% ipython --no-banner

In [1]: import numpy as np

In [2]: np.set_printoptions(precision=2, suppress=True, linewidth=120, floatmode="fixed")

In [3]: def rd(a):
   ...:     return np.round(a, 2) + 0
   ...: 

In [4]: sigma = 5 * 0.7 ** np.arange(6)

In [5]: rng = np.random.default_rng(6850)

In [6]: J = rng.normal(size=(17, 6)) * rng.permutation(sigma)

In [7]: print(rd(J))
[[  2.74   1.47  11.61   1.01   1.80  -1.03]
 [  0.15  -1.07   2.09  -0.43   7.40   0.77]
 [  4.46  -1.03   7.14   0.45  -0.94   1.39]
 [  5.07  -0.90   8.69   0.39  -1.02  -0.62]
 [ -0.35  -0.25  -9.54   0.89  -0.63  -1.14]
 [ -0.27   0.88  -8.28  -3.06   0.35   0.18]
 [  4.22   0.75  -7.05  -2.28  -1.13  -0.82]
 [ -0.87  -0.38   3.71   2.58  -1.59  -1.45]
 [ -1.97   0.17  -4.87   2.13   1.76  -1.43]
 [ -4.05   0.15 -12.30  -1.40  -1.03  -0.03]
 [  0.27  -0.08  -0.74   0.13  -1.09   1.47]
 [ -1.12   0.20  -4.21   0.98   4.70   2.36]
 [  9.63  -0.96  13.12   0.87   2.96   1.36]
 [ -3.70  -1.30  -7.74  -1.44   2.42   0.94]
 [  3.26   0.37  -1.50  -1.04   2.39  -0.43]
 [ -1.07   0.00   3.39   1.69  -2.57   0.44]
 [  5.92   0.64  -6.80   2.30   3.90  -0.11]]

In [8]: D = np.linalg.norm(J[:, None] - J[None], axis=-1)

In [9]: print((D + 1e9 * np.eye(17)).round(6).argmin(axis=1))
[ 3 14  3  2  5  4  5 15 11  4 15  8  3  5 10  7 14]

In [10]: print(D.mean(axis=1).argmax())
12

In [11]: print(D.shape)
(17, 17)

In [12]: Xc = J - J.mean(axis=0)

In [13]: V = np.linalg.svd(Xc)[2][:1]

In [14]: M2 = Xc - Xc @ V.T @ V

In [15]: print(rd(np.linalg.norm(M2) / np.linalg.norm(Xc)))
0.48

In [16]: print(rd(M2.std(axis=0)))
[2.65 0.74 0.84 1.45 2.60 1.10]
